$ python3 -q
>>> import numpy as np
>>> import numpy.linalg as la
>>> np.set_printoptions(precision=2, suppress=True, linewidth=200)
>>> M = np.load("layer5.npy")
>>> print(M)
[[-15   5   0  10  10 -10]
 [ -9   3   0   6   6  -6]]
>>> def softmax(z):
...     e = np.exp(z - z.max(axis=-1, keepdims=True))
...     return e / e.sum(axis=-1, keepdims=True)
... 
>>> print(np.round(softmax(M[1]), 2) + 0)
[0.   0.02 0.   0.49 0.49 0.  ]
>>> softmax(M).sum(axis=1)
array([1., 1.])
>>> att = M @ M.T / np.sqrt(6)
>>> softmax(att).round(6).argmax(axis=1)
array([0, 0])
>>> np.round(softmax(att), 2) + 0
array([[1., 0.],
       [1., 0.]])
>>> print(la.cond(M) > 100)
True
>>> print(la.matrix_rank(M, rtol=0.1))
1
>>> th = np.radians(30)
>>> r_ = np.eye(6)
>>> r_[0, 0] = r_[2, 2] = np.cos(th)
>>> r_[0, 2], r_[2, 0] = -np.sin(th), np.sin(th)
>>> r_
array([[ 0.87,  0.  , -0.5 ,  0.  ,  0.  ,  0.  ],
       [ 0.  ,  1.  ,  0.  ,  0.  ,  0.  ,  0.  ],
       [ 0.5 ,  0.  ,  0.87,  0.  ,  0.  ,  0.  ],
       [ 0.  ,  0.  ,  0.  ,  1.  ,  0.  ,  0.  ],
       [ 0.  ,  0.  ,  0.  ,  0.  ,  1.  ,  0.  ],
       [ 0.  ,  0.  ,  0.  ,  0.  ,  0.  ,  1.  ]])
>>> other = M @ r_.T
>>> np.round(la.det(r_), 2), round(np.trace(r_), 2)
(np.float64(1.0), np.float64(5.73))
>>> rk = la.matrix_rank(M)
>>> rk
np.int64(1)
>>> N = la.svd(M)[2][rk:].T
>>> np.allclose(M @ N, 0)
True
>>> N @ N.T
array([[ 0.59,  0.14,  0.  ,  0.27,  0.27, -0.27],
       [ 0.14,  0.95,  0.  , -0.09, -0.09,  0.09],
       [ 0.  ,  0.  ,  1.  ,  0.  ,  0.  ,  0.  ],
       [ 0.27, -0.09,  0.  ,  0.82, -0.18,  0.18],
       [ 0.27, -0.09,  0.  , -0.18,  0.82,  0.18],
       [-0.27,  0.09,  0.  ,  0.18,  0.18,  0.82]])
>>> print([int(la.matrix_rank(M[:, :j + 1])) for j in range(6)])
[1, 1, 1, 1, 1, 1]
>>> left, sig, VT = la.svd(M)
>>> vecs = VT[:(sig > 1e-8).sum()]
>>> rng = np.random.default_rng(14)
>>> vec = M[1] + 4 * M[0] + rng.integers(2) * np.eye(6)[3]
>>> vec
array([-69.,  23.,   0.,  46.,  46., -46.])
>>> round(la.norm(vec - vecs.T @ vecs @ vec), 2)
np.float64(0.0)
>>> np.allclose(vecs.T @ vecs @ vec, vec)
True
>>> X = np.loadtxt("data.csv", delimiter=",")
>>> print(X)
[[-0.4  -1.95 -1.98  0.97 -0.92 -2.44]
 [-1.95  0.45 -1.8   1.41 -3.09 -3.18]
 [-1.98 -1.8   2.74  0.6  -1.68 -1.92]
 [ 0.97  1.41  0.6   2.09  0.47  0.35]
 [-0.92 -3.09 -1.68  0.47 -1.19 -2.92]
 [-2.44 -3.18 -1.92  0.35 -2.92  0.31]]
>>> left, sig, VT = la.svd(X)
>>> vecs = VT[:(sig > 1e-8).sum()]
>>> vec = X[5] + -3 * X[1] + rng.integers(2) * np.eye(6)[3]
>>> vec
array([ 3.42, -4.54,  3.49, -2.87,  6.37,  9.86])
>>> la.matrix_rank(np.vstack([X, vec]))
np.int64(6)
>>> np.allclose(vecs.T @ vecs @ vec, vec)
False
>>> J = np.load("run14.npy")
>>> J
array([[0, 1, 0, 0, 0, 0],
       [0, 0, 0, 0, 1, 0],
       [0, 0, 1, 0, 0, 0],
       [0, 0, 0, 0, 0, 1],
       [1, 0, 0, 0, 0, 0],
       [0, 0, 0, 1, 0, 0]])
>>> # columns are unit length and at right angles
>>> other = la.inv(J)
>>> la.det(J) * other
array([[-0., -0., -0., -0., -1., -0.],
       [-1., -0., -0., -0., -0., -0.],
       [-0., -0., -1., -0., -0., -0.],
       [-0., -0., -0., -0., -0., -1.],
       [-0., -1., -0., -0., -0., -0.],
       [-0., -0., -0., -1., -0., -0.]])
>>> round(float(la.slogdet(J)[0]), 2)
-1.0
>>> np.round(la.cond(J), 2)
np.float64(1.0)
>>> round(la.det(J) * la.det(other), 2)
np.float64(1.0)
>>> arr = np.load("out13.npy")
>>> arr
array([[ 3.,  2., -2.],
       [ 2.,  0., -1.],
       [-2., -1.,  0.]])
>>> q, vecs = la.qr(arr[:, :2])[0], la.qr(arr[:, 2:])[0]
>>> sig = la.svd(q.T @ vecs, compute_uv=False)
>>> np.degrees(np.arccos(sig.clip(0, 1)))
array([29.21])
>>> sig
array([0.87])
>>> other = np.array([[0, -2], [1, -2]])
>>> cent = np.kron(other, arr)
>>> la.matrix_rank(cent)
np.int64(6)
>>> cent.shape
(6, 6)
>>> print(cent)
[[ 0.  0. -0. -6. -4.  4.]
 [ 0.  0. -0. -4. -0.  2.]
 [-0. -0.  0.  4.  2. -0.]
 [ 3.  2. -2. -6. -4.  4.]
 [ 2.  0. -1. -4. -0.  2.]
 [-2. -1.  0.  4.  2. -0.]]
>>> A = np.load("case17.npy")
>>> A
array([[ 36,   4, -15,  17,   9, -12],
       [  4,  28, -12,   3,   2,   2],
       [-15, -12,  30,  -5, -19,   1],
       [ 17,   3,  -5,  13,   6, -14],
       [  9,   2, -19,   6,  23,  -7],
       [-12,   2,   1, -14,  -7,  20]])
>>> # symmetric
>>> other = A ** -1
Traceback (most recent call last):
  File "<python-input-63>", line 1, in <module>
    other = A ** -1
            ~~^^~~~
ValueError: Integers to negative integer powers are not allowed.
>>> other = la.inv(A)
>>> la.inv(other)
array([[ 36.,   4., -15.,  17.,   9., -12.],
       [  4.,  28., -12.,   3.,   2.,   2.],
       [-15., -12.,  30.,  -5., -19.,   1.],
       [ 17.,   3.,  -5.,  13.,   6., -14.],
       [  9.,   2., -19.,   6.,  23.,  -7.],
       [-12.,   2.,   1., -14.,  -7.,  20.]])
>>> np.round(A @ other, 2) + 0
array([[1., 0., 0., 0., 0., 0.],
       [0., 1., 0., 0., 0., 0.],
       [0., 0., 1., 0., 0., 0.],
       [0., 0., 0., 1., 0., 0.],
       [0., 0., 0., 0., 1., 0.],
       [0., 0., 0., 0., 0., 1.]])
>>> np.round(la.cond(A), 2)
np.float64(374.65)
>>> la.svd(A, compute_uv=False)
array([71.67, 36.29, 23.53, 15.13,  3.19,  0.19])
>>> np.zeros(6, 6)
Traceback (most recent call last):
  File "<python-input-69>", line 1, in <module>
    np.zeros(6, 6)
    ~~~~~~~~^^^^^^
TypeError: Cannot interpret '6' as a data type
>>> print(A.shape)
(6, 6)
>>> np.abs(A).max()
np.int64(36)
>>> print(np.round(la.norm(A), 2))
85.12
>>> la.rank(A)
Traceback (most recent call last):
  File "<python-input-73>", line 1, in <module>
    la.rank(A)
    ^^^^^^^
AttributeError: module 'numpy.linalg' has no attribute 'rank'
>>> print(la.matrix_rank(A))
6
>>> np.count_nonzero(A)
np.int64(36)
>>> np.unravel_index(np.abs(A).argmax(), A.shape)
(np.int64(0), np.int64(0))
>>> print(A - A[0])
[[  0   0   0   0   0   0]
 [-32  24   3 -14  -7  14]
 [-51 -16  45 -22 -28  13]
 [-19  -1  10  -4  -3  -2]
 [-27  -2  -4 -11  14   5]
 [-48  -2  16 -31 -16  32]]
>>> W0 = np.load("block8.npy")
>>> W0
array([[1, 0, 0, 0, 0],
       [0, 1, 0, 0, 0],
       [0, 2, 1, 0, 0],
       [1, 0, 3, 1, 0],
       [2, 0, 1, 1, 1]])
>>> np.prod(np.diag(W0)), round(float(la.det(W0)), 2)
(np.int64(1), 1.0)
>>> [int(la.matrix_rank(la.matrix_power(W0, p))) for p in range(1, 6)]
[5, 5, 5, 5, 5]
>>> print(la.matrix_rank(W0 - W0[0, 0] * np.eye(5)))
3
>>> vals, vecs = la.eig(W0)
>>> np.prod(vals)
np.float64(1.0)
>>> np.sort(la.eigvals(la.inv(W0)))
array([1.-0.j, 1.+0.j, 1.+0.j, 1.+0.j, 1.+0.j])
>>> vals
array([1., 1., 1., 1., 1.])
>>> np.sort(la.eigvals(W0 @ W0))
array([1., 1., 1., 1., 1.])
>>> W0 @ vecs[:, 0] - vals[0] * vecs[:, 0]
array([0., 0., 0., 0., 0.])
>>> W0[2] @ W0[1]
np.int64(2)
>>> print(round(float(la.norm(W0, "nuc")), 2))
8.72
>>> round(la.norm(W0[2], 1), 2), round(float(la.norm(W0[2], np.inf)), 2)
(np.float64(3.0), 2.0)
>>> th = np.radians(29)
>>> r_ = np.eye(5)
>>> r_[2, 2] = r_[4, 4] = np.cos(th)
>>> r_[2, 4], r_[4, 2] = -np.sin(th), np.sin(th)
>>> r_
array([[ 1.  ,  0.  ,  0.  ,  0.  ,  0.  ],
       [ 0.  ,  1.  ,  0.  ,  0.  ,  0.  ],
       [ 0.  ,  0.  ,  0.87,  0.  , -0.48],
       [ 0.  ,  0.  ,  0.  ,  1.  ,  0.  ],
       [ 0.  ,  0.  ,  0.48,  0.  ,  0.87]])
>>> other = W0 @ r_.T
>>> np.allclose(W0 @ W0.T, other @ other.T)
True
>>> np.abs(other - W0).max(axis=0)
array([0.  , 0.  , 0.61, 0.  , 1.45])
>>> np.allclose(la.norm(W0, axis=1), la.norm(other, axis=1))
True
>>> vec = np.array([2, 0, 1, 1, -1])
>>> target = W0 @ vec
>>> target
array([2, 0, 1, 6, 5])
>>> la.solve(W0, 5 * target)
array([10.,  0.,  5.,  5., -5.])
>>> la.solve(W0, target + W0[:, 0])
array([ 3.,  0.,  1.,  1., -1.])
>>> feats = np.load("sample6.npy")
>>> feats
array([[-8.26, -9.36, -6.16],
       [-2.7 , -3.49, -0.92],
       [-2.1 , -1.76, -1.43],
       [-0.85, -1.35,  0.65],
       [-3.26, -3.56, -1.96],
       [-1.31, -1.54, -0.07],
       [-1.44, -0.5 , -1.38],
       [-6.61, -6.19, -6.03],
       [-0.17,  1.09, -0.44],
       [-2.87, -4.26, -0.48],
       [-2.86, -2.13, -2.58]])
>>> print([round(float(la.det(arr[:i, :i])), 2) + 0 for i in range(1, 4)])
[3.0, -4.0, 5.0]
>>> data = np.load("mat.npy")
>>> print(data)
[[4. 0. 3.]
 [0. 4. 0.]
 [3. 0. 4.]]
>>> L = la.cholesky(data)
>>> L @ L.T
array([[4., 0., 3.],
       [0., 4., 0.],
       [3., 0., 4.]])
>>> print(np.diag(L) ** 2)
[4.   4.   1.75]
>>> la.eigvalsh(data).min() > 0
np.True_
>>> th = np.radians(90)
>>> r_ = np.eye(3)
>>> r_[2, 2] = r_[1, 1] = np.cos(th)
>>> r_[2, 1], r_[1, 2] = -np.sin(th), np.sin(th)
>>> r_.round(2) + 0
array([[ 1.,  0.,  0.],
       [ 0.,  0.,  1.],
       [ 0., -1.,  0.]])
>>> other = data @ r_.T
>>> other.round(2) + 0
array([[ 4.,  3.,  0.],
       [ 0.,  0., -4.],
       [ 3.,  4.,  0.]])
